$ ipython --no-banner

In [1]: import numpy as np

In [2]: import numpy.linalg as la

In [3]: np.set_printoptions(suppress=True, linewidth=200)

In [4]: E = np.array([[0, 2], [0, 0]])

In [5]: # row 0 is much longer than the rest

In [6]: np.argsort(-la.norm(E, axis=0).round(6), kind="stable")[:3]
Out[6]: array([1, 0])

In [7]: print(round(la.norm(E, 2) / la.norm(E), 3))
1.0

In [8]: [round(float(x), 3) for x in la.svd(E, compute_uv=False)[:3]]
Out[8]: [2.0, 0.0]

In [9]: out = np.array([[-1, -1, 1], [-2, 2, -2]])

In [10]: np.einsum("ij->j", E)
Out[10]: array([0, 2])

In [11]: out.T @ E.T
Out[11]: 
array([[-4,  0],
       [ 4,  0],
       [-4,  0]])

In [12]: np.einsum("ik,kj->ij", E, out)
Out[12]: 
array([[-4,  4, -4],
       [ 0,  0,  0]])

In [13]: np.einsum("ij,ij->i", E, E)
Out[13]: array([4, 0])

In [14]: np.round(np.sort(la.eigvals(E)), 3)
Out[14]: array([0., 0.])

In [15]: print(la.matrix_rank(E - E[0, 0] * np.eye(2)))
1

In [16]: np.prod(np.diag(E)), round(la.det(E), 3)
Out[16]: (np.int64(0), np.float64(0.0))

In [17]: out = np.array([[2, 2, 0], [1, -3, 2]])

In [18]: cent = np.kron(out, E)

In [19]: cent
Out[19]: 
array([[ 0,  4,  0,  4,  0,  0],
       [ 0,  0,  0,  0,  0,  0],
       [ 0,  2,  0, -6,  0,  4],
       [ 0,  0,  0,  0,  0,  0]])

In [20]: print(np.round(la.norm(cent, 2), 3), round(la.norm(out, 2) * la.norm(E, 2), 3))
8.0 8.0

In [21]: np.unique(E.round(6), axis=0).shape
Out[21]: (2, 2)

In [22]: np.round(E @ la.pinv(E) @ E, 3)
Out[22]: 
array([[0., 2.],
       [0., 0.]])

In [23]: print(round(float(np.trace(la.pinv(E) @ E)), 3))
1.0

In [24]: la.lstsq(E[:-1].T, E[-1])[2]
Out[24]: np.int32(1)

In [25]: O, _ = la.qr(np.array([[-1.0, -0.5, -0.4, 0.2],
    ...:     [1.7, -1.0, 1.4, -0.3],
    ...:     [1.0, 0.5, -0.8, 0.6],
    ...:     [-0.6, -1.4, -0.2, 0.1]]))

In [26]: vecs, _ = la.qr(np.array([[0.2, -0.2, 0.6, 0.2],
    ...:     [-0.6, 1.0, 1.0, 1.5],
    ...:     [1.5, -0.3, 0.9, 0.1],
    ...:     [1.6, -0.4, -0.2, 0.5]]))

In [27]: sig = 10 * 0.2 ** np.arange(4)

In [28]: A = O[:, :4] * sig @ vecs[:4]

In [29]: A.round(3)
Out[29]: 
array([[ 0.338, -0.182,  3.143,  3.048],
       [-0.998,  2.216, -5.243, -4.788],
       [-0.017,  0.289, -2.989, -3.226],
       [-0.073,  1.031,  2.087,  1.919]])

In [30]: theta = np.radians(126)

In [31]: Rm = np.eye(4)

In [32]: Rm[1, 1] = Rm[2, 2] = np.cos(theta)

In [33]: Rm[1, 2], Rm[2, 1] = -np.sin(theta), np.sin(theta)

In [34]: Rm.round(3)
Out[34]: 
array([[ 1.   ,  0.   ,  0.   ,  0.   ],
       [ 0.   , -0.588, -0.809,  0.   ],
       [ 0.   ,  0.809, -0.588,  0.   ],
       [ 0.   ,  0.   ,  0.   ,  1.   ]])

In [35]: out = A @ Rm.T

In [36]: out.round(3)
Out[36]: 
array([[ 0.338, -2.435, -1.994,  3.048],
       [-0.998,  2.94 ,  4.874, -4.788],
       [-0.017,  2.248,  1.99 , -3.226],
       [-0.073, -2.294, -0.393,  1.919]])

In [37]: np.round(la.svd(A, compute_uv=False), 3), np.round(la.svd(out, compute_uv=False), 3)
Out[37]: (array([10.  ,  2.  ,  0.4 ,  0.08]), array([10.  ,  2.  ,  0.4 ,  0.08]))

In [38]: u = np.array([-1, 2, 1, 3])

In [39]: out = A + np.outer(u, np.eye(4)[3])

In [40]: print(round(la.det(out) / la.det(A), 3), np.round(1 + la.solve(A, u)[3], 3))
-9.769 -9.769

In [41]: out.round(3)
Out[41]: 
array([[ 0.338, -0.182,  3.143,  2.048],
       [-0.998,  2.216, -5.243, -2.788],
       [-0.017,  0.289, -2.989, -2.226],
       [-0.073,  1.031,  2.087,  4.919]])

In [42]: arr = np.load("run7.npy")

In [43]: arr
Out[43]: 
array([[ 0,  0,  0],
       [ 0,  0,  0],
       [ 0,  0,  0],
       [ 1,  0,  2],
       [ 1, -1,  1],
       [ 0,  0,  0],
       [ 0,  0,  0],
       [ 0,  0,  0],
       [ 0,  0,  0],
       [ 0,  0,  0],
       [ 0,  2,  3],
       [ 1,  0,  2],
       [ 1,  0,  2],
       [ 0,  0,  0],
       [-1,  2,  1],
       [ 0,  0,  0],
       [ 0,  0,  0]])

In [44]: # rows 0 and 1 are equal

In [45]: [round(float(x), 3) for x in la.svd(arr, compute_uv=False)[:3]]
Out[45]: [5.18, 3.184, 0.16]

In [46]: round(np.log10(la.cond(arr)))
Out[46]: 2

In [47]: print(np.argsort(-la.norm(arr, axis=0).round(6), kind="stable")[:3])
[2 1 0]

In [48]: Xs = arr - arr.mean(axis=0)

In [49]: vecs = la.svd(Xs)[2][:2]

In [50]: out = Xs - Xs @ vecs.T @ vecs

In [51]: la.norm(out, axis=1).round(6).argmax()
Out[51]: np.int64(4)

In [52]: out = np.c_[arr[:, :2] @ np.array([[3, 3], [3, -3]]), np.array([1, 5, 2, 4, 1, 1, 0, 5, 1, 2, 4, 2, 2, 3, 4, 4, 0])]

In [53]: out
Out[53]: 
array([[ 0,  0,  1],
       [ 0,  0,  5],
       [ 0,  0,  2],
       [ 3,  3,  4],
       [ 0,  6,  1],
       [ 0,  0,  1],
       [ 0,  0,  0],
       [ 0,  0,  5],
       [ 0,  0,  1],
       [ 0,  0,  2],
       [ 6, -6,  4],
       [ 3,  3,  2],
       [ 3,  3,  2],
       [ 0,  0,  3],
       [ 3, -9,  4],
       [ 0,  0,  4],
       [ 0,  0,  0]])

In [54]: la.matrix_rank(out)
Out[54]: np.int64(3)

In [55]: G = np.cov(out, rowvar=False)

In [56]: np.median(out, axis=0)
Out[56]: array([0., 0., 2.])

In [57]: np.argsort(-out.std(axis=0).round(6), kind="stable")
Out[57]: array([1, 0, 2])

In [58]: np.round(np.corrcoef(out.T), 3)
Out[58]: 
array([[ 1.   , -0.369,  0.343],
       [-0.369,  1.   , -0.337],
       [ 0.343, -0.337,  1.   ]])

In [59]: np.round(la.eigvalsh(G)[::-1], 3)
Out[59]: array([12.297,  3.061,  1.958])

In [60]: round(float(np.corrcoef(out[:, 2], out[:, 1])[0, 1]), 3)
Out[60]: -0.337

In [61]: data = np.load("test5.npy")

In [62]: data
Out[62]: 
array([[0, 0, 1],
       [0, 0, 1],
       [0, 0, 0]])

In [63]: # rows and columns are dependent

In [64]: left, sig, Vh = la.svd(data)

In [65]: vecs = Vh[:(sig > 1e-8).sum()]

In [66]: rng = np.random.default_rng(733)

In [67]: x0 = data[1] + 3 * data[0] + rng.integers(2) * np.eye(3)[1]

In [68]: x0
Out[68]: array([0., 1., 4.])

In [69]: la.matrix_rank(np.vstack([data, x0]))
Out[69]: np.int64(2)

In [70]: print(np.round(np.diag(vecs.T @ vecs), 3))
[0. 0. 1.]

In [71]: K = np.loadtxt("mat.csv", delimiter=",")

In [72]: K
Out[72]: 
array([[-1., -1.,  0., -1.],
       [ 0., -5., -2., -2.],
       [ 0.,  7.,  3.,  3.],
       [ 0.,  5.,  2.,  2.]])

In [73]: # rank 3

In [74]: blk = np.stack([arr, 5 * arr, arr[::-1]])

In [75]: print(np.round(la.norm(blk, axis=(1, 2)), 3))
[ 6.083 30.414  6.083]

In [76]: print((blk @ arr.T).shape)
(3, 17, 17)

In [77]: la.matrix_rank(blk.reshape(3, -1))
Out[77]: np.int64(2)

In [78]: r = la.matrix_rank(K)

In [79]: r
Out[79]: np.int64(3)

In [80]: null = la.svd(K)[2][r:].T

In [81]: np.round(null[:, 0] / null[np.abs(null[:, 0]).round(6).argmax(), 0], 3) + 0
Out[81]: array([ 1.,  0.,  1., -1.])

In [82]: np.round(null @ null.T, 3) + 0
Out[82]: 
array([[ 0.333,  0.   ,  0.333, -0.333],
       [ 0.   ,  0.   ,  0.   ,  0.   ],
       [ 0.333,  0.   ,  0.333, -0.333],
       [-0.333,  0.   , -0.333,  0.333]])

In [83]: np.allclose(K @ null, 0)
Out[83]: True

In [84]: np.round(K @ null, 3) + 0
Out[84]: 
array([[0.],
       [0.],
       [0.],
       [0.]])

In [85]: theta = rng.uniform(0, 2 * np.pi, 10)

In [86]: O, _ = la.qr(np.array([[-0.6, 0.5], [-1.7, 0.6], [2.1, 0.6]]))

In [87]: X = 10 * np.c_[np.cos(theta), np.sin(theta)] @ O.T

In [88]: X.round(3)
Out[88]: 
array([[ 4.015,  3.559,  8.439],
       [ 3.45 ,  7.527, -5.608],
       [ 5.248,  8.512, -0.072],
       [-5.355, -7.036, -4.671],
       [-2.49 , -0.669, -9.662],
       [ 1.792,  5.688, -8.027],
       [-1.058, -4.748,  8.737],
       [ 4.068,  3.672,  8.365],
       [ 4.712,  5.124,  7.179],
       [ 2.872,  6.939, -6.603]])

In [89]: G = np.cov(X, rowvar=False)

In [90]: np.round(la.eigvalsh(G)[::-1], 3) + 0
Out[90]: array([60.324, 38.37 ,  0.   ])

In [91]: print(np.round(np.polyfit(X[:, 0], X[:, 2], 1), 3))
[ 0.82  -1.606]

In [92]: G.shape
Out[92]: (3, 3)

In [93]: print(np.round(X.std(axis=0), 3))
[3.347 5.029 7.234]

In [94]: G.round(3)
Out[94]: 
array([[12.445, 16.579, 10.201],
       [16.579, 28.1  , -3.713],
       [10.201, -3.713, 58.149]])

In [95]: print(np.round(np.corrcoef(X.T), 3))
[[ 1.     0.887  0.379]
 [ 0.887  1.    -0.092]
 [ 0.379 -0.092  1.   ]]

In [96]: np.round(np.median(X, axis=0), 3)
Out[96]: array([ 3.161,  4.398, -2.372])

In [97]: np.round(la.norm(X, axis=1), 3)
Out[97]: array([10., 10., 10., 10., 10., 10., 10., 10., 10., 10.])

In [98]: round(float(la.norm(X, "nuc")), 3)
Out[98]: 44.679

In [99]: J = np.loadtxt("w.csv", delimiter=",")

In [100]: J
Out[100]: 
array([[ 0.914,  5.506, -4.851],
       [-1.038,  5.131,  0.549],
       [-0.184,  5.262,  0.97 ],
       [ 0.101,  3.92 , -1.498],
       [ 0.196,  3.485,  1.313],
       [ 1.337,  8.492, -1.032],
       [-0.57 , -2.985, -0.385],
       [ 0.12 , -4.432,  1.016],
       [ 1.733,  0.424, -0.634],
       [-0.586, -4.049,  4.245],
       [ 0.568,  1.195,  4.384],
       [ 1.136,  2.16 ,  0.118],
       [ 0.05 ,  7.249, -0.375],
       [-1.034,  6.878, -0.067],
       [ 0.887,  6.174,  2.036],
       [-1.884,  2.573,  1.559]])

In [101]: theta = np.radians(102)

In [102]: Rm = np.eye(3)

In [103]: Rm[0, 0] = Rm[2, 2] = np.cos(theta)

In [104]: Rm[0, 2], Rm[2, 0] = -np.sin(theta), np.sin(theta)

In [105]: Rm.round(3)
Out[105]: 
array([[-0.208,  0.   , -0.978],
       [ 0.   ,  1.   ,  0.   ],
       [ 0.978,  0.   , -0.208]])

In [106]: out = arr @ Rm.T

In [107]: np.round(la.svd(arr, compute_uv=False), 3), np.round(la.svd(out, compute_uv=False), 3)
Out[107]: (array([5.18 , 3.184, 0.16 ]), array([5.18 , 3.184, 0.16 ]))

In [108]: np.round(np.abs(out - arr).max(axis=0), 3)
Out[108]: array([3.164, 0.   , 3.624])

In [109]: np.allclose(arr @ arr.T, out @ out.T)
Out[109]: True

In [110]: np.allclose(la.norm(arr, axis=1), la.norm(out, axis=1))
Out[110]: True

In [111]: x0 = np.array([-2, -1, -1])

In [112]: y = J @ x0

In [113]: coef, lr = np.zeros(3), 1 / la.norm(J, 2) ** 2

In [114]: for i in range(20):
     ...:     coef -= lr * J.T @ (J @ coef - y)
     ...:     if i % 5 == 0: print(i, round(la.norm(J @ coef - y), 3))
     ...: 
0 9.422
5 6.466
10 5.191
15 4.321

In [115]: np.round(la.cond(J), 3)
Out[115]: np.float64(5.385)

In [116]: coef.round(3)
Out[116]: array([-0.978, -1.023, -0.865])

In [117]: left, sig, Vh = la.svd(arr)

In [118]: np.argmax(sig[:-1] / (sig[1:] + 1e-6)) + 1
Out[118]: np.int64(2)

In [119]: out = left[:, :2] @ np.diag(sig[:2]) @ Vh[:2]

In [120]: np.round(la.norm(arr - out, 2), 3), round(sig[2], 3)
Out[120]: (np.float64(0.16), np.float64(0.16))

In [121]: feats = np.load("arr.npy")

In [122]: feats
Out[122]: 
array([[ 63,   3,   1,   2],
       [  3,  42,   2,   2],
       [  1,   3, -58,   3],
       [  0,   2,   1,  22]])

In [123]: print(la.matrix_rank(K, rtol=0.1))
2

In [124]: np.round(la.norm(K, 2) / la.norm(K), 3)
Out[124]: np.float64(0.994)

In [125]: [round(float(x), 3) for x in la.svd(K, compute_uv=False)[:3]]
Out[125]: [11.596, 1.222, 0.173]

In [126]: hat = np.triu(np.array([[1, -3, 0, -3], [-1, 3, 0, 2], [-1, 0, -1, 2], [1, 3, 2, -3]]), 1) + np.eye(4)

In [127]: out = hat @ feats @ la.inv(hat)

In [128]: out
Out[128]: 
array([[ 54.,  33.,  -8.,  42.],
       [  3.,  55.,   4., -63.],
       [  1.,  10., -56., 142.],
       [  0.,   2.,   1.,  16.]])

In [129]: np.trace(out), np.trace(feats)
Out[129]: (np.float64(69.0), np.int64(69))

In [130]: la.matrix_rank(out)
Out[130]: np.int64(4)

In [131]: left, sig, Vh = la.svd(out, full_matrices=False)

In [132]: print((sig > 1e-8).sum())
4

In [133]: left.shape, sig.shape, Vh.shape
Out[133]: ((4, 4), (4,), (4, 4))

In [134]: np.round(np.cumsum(sig ** 2) / np.sum(sig ** 2), 3)
Out[134]: array([0.799, 0.953, 0.999, 1.   ])
